$ python3 -q
>>> import numpy as np
>>> from numpy import linalg as LA
>>> np.set_printoptions(precision=2, suppress=True, linewidth=160, sign=" ")
>>> X = np.array([[1.1, 0.0, 0.8],
...     [-0.6, 0.3, -0.2],
...     [0.3, 1.7, -1.9],
...     [-0.1, 0.4, -0.7],
...     [0.4, -2.3, -1.5],
...     [0.4, -1.5, 1.6],
...     [-0.7, 0.7, -2.0],
...     [0.4, 0.6, -1.1],
...     [0.7, 0.3, 0.3],
...     [-2.0, 0.3, 1.6],
...     [-0.9, -1.0, 1.1],
...     [1.3, -2.4, 0.8],
...     [-0.4, 1.6, -0.7],
...     [0.4, -0.3, -0.7],
...     [0.1, -0.6, -0.1],
...     [-1.0, 0.9, -0.5],
...     [-1.3, -1.3, 0.0],
...     [0.8, 0.9, 0.7],
...     [-0.8, 0.1, 1.0],
...     [-0.5, 1.2, 0.2],
...     [-0.8, 1.5, -1.9]])
>>> rng = np.random.default_rng(85)
>>> X[:, 2] = -1 * X[:, 0] + 0.02 * rng.normal(size=21)
>>> X
array([[ 1.1 ,  0.  , -1.07],
       [-0.6 ,  0.3 ,  0.58],
       [ 0.3 ,  1.7 , -0.32],
       [-0.1 ,  0.4 ,  0.08],
       [ 0.4 , -2.3 , -0.4 ],
       [ 0.4 , -1.5 , -0.39],
       [-0.7 ,  0.7 ,  0.71],
       [ 0.4 ,  0.6 , -0.39],
       [ 0.7 ,  0.3 , -0.72],
       [-2.  ,  0.3 ,  1.99],
       [-0.9 , -1.  ,  0.9 ],
       [ 1.3 , -2.4 , -1.31],
       [-0.4 ,  1.6 ,  0.38],
       [ 0.4 , -0.3 , -0.36],
       [ 0.1 , -0.6 , -0.11],
       [-1.  ,  0.9 ,  0.97],
       [-1.3 , -1.3 ,  1.28],
       [ 0.8 ,  0.9 , -0.82],
       [-0.8 ,  0.1 ,  0.76],
       [-0.5 ,  1.2 ,  0.5 ],
       [-0.8 ,  1.5 ,  0.82]])
>>> Y = np.c_[X[:, :2] @ np.array([[-3, -1], [-3, -1]]), np.array([-1, -9, -2, -3, -6, 2, -1, 8, -5, -6, 3, -4, -9, -1, -1, -5, 7, -9, 5, -4, -3])]
>>> print(Y.round(2) + 0)
[[-3.3 -1.1 -1. ]
 [ 0.9  0.3 -9. ]
 [-6.  -2.  -2. ]
 [-0.9 -0.3 -3. ]
 [ 5.7  1.9 -6. ]
 [ 3.3  1.1  2. ]
 [ 0.   0.  -1. ]
 [-3.  -1.   8. ]
 [-3.  -1.  -5. ]
 [ 5.1  1.7 -6. ]
 [ 5.7  1.9  3. ]
 [ 3.3  1.1 -4. ]
 [-3.6 -1.2 -9. ]
 [-0.3 -0.1 -1. ]
 [ 1.5  0.5 -1. ]
 [ 0.3  0.1 -5. ]
 [ 7.8  2.6  7. ]
 [-5.1 -1.7 -9. ]
 [ 2.1  0.7  5. ]
 [-2.1 -0.7 -4. ]
 [-2.1 -0.7 -3. ]]
>>> np.round(LA.norm(Y - X @ LA.lstsq(X, Y)[0], axis=0), 2) + 0
array([  0.  ,   0.  ,  22.12])
>>> print(LA.norm(LA.qr(X)[0].T @ Y, axis=0) ** 2 / ((Y ** 2).sum(axis=0) + 1e-12))
[ 1.    1.    0.15]
>>> C = X[[14, 5]].astype(float)
>>> for _ in range(5):
...     idx = LA.norm(X[:, None] - C, axis=-1).argmin(axis=1)
...     C = np.array([X[idx == j].mean(axis=0) for j in range(2)])
... 
>>> idx
array([ 0,  0,  0,  0,  1,  1,  0,  0,  0,  0,  0,  1,  0,  0,  0,  0,  0,  0,  0,  0,  0])
>>> np.abs(C[1] - C[0]).argmax()
np.int64(1)
>>> C
array([[-0.29,  0.41,  0.29],
       [ 0.7 , -2.07, -0.7 ]])
>>> Uu, s, Vt = LA.svd(C)
>>> print(np.argmax(s[:-1] / (s[1:] + 1e-6)) + 1)
1
>>> s
array([ 2.36,  0.19])
>>> Y = Uu[:, :1] @ np.diag(s[:1]) @ Vt[:1]
>>> round(LA.norm(C - Y) / LA.norm(C), 2)
np.float64(0.08)
>>> Y
array([[-0.17,  0.49,  0.17],
       [ 0.73, -2.05, -0.73]])
>>> feats = np.loadtxt("dump.csv", delimiter=",")
>>> print(feats)
[[-1.02  0.78 -1.54]
 [ 1.22 -0.94 -1.28]
 [-1.22 -1.59  0.  ]]
>>> gram = feats.T @ feats
>>> LA.matrix_rank(gram)
np.int64(3)
>>> np.trace(gram), (feats ** 2).sum()
(np.float64(12.0), np.float64(12.0))
>>> LA.svd(feats, compute_uv=False) ** 2
array([ 4.,  4.,  4.])
>>> print(np.diag(gram))
[ 4.  4.  4.]
>>> T = np.stack([feats, 5 * feats, feats[::-1]])
>>> print(T.shape)
(3, 3, 3)
>>> np.einsum("bij,cij->bc", T, T)
array([[  12.,   60.,    4.],
       [  60.,  300.,   20.],
       [   4.,   20.,   12.]])
>>> LA.matrix_rank(T.reshape(3, -1))
np.int64(2)
>>> T.sum(axis=0)
array([[-7.31,  3.09, -9.22],
       [ 8.53, -6.55, -8.96],
       [-8.33, -8.74, -1.54]])
>>> LA.norm(T, axis=(1, 2))
array([  3.46,  17.32,   3.46])
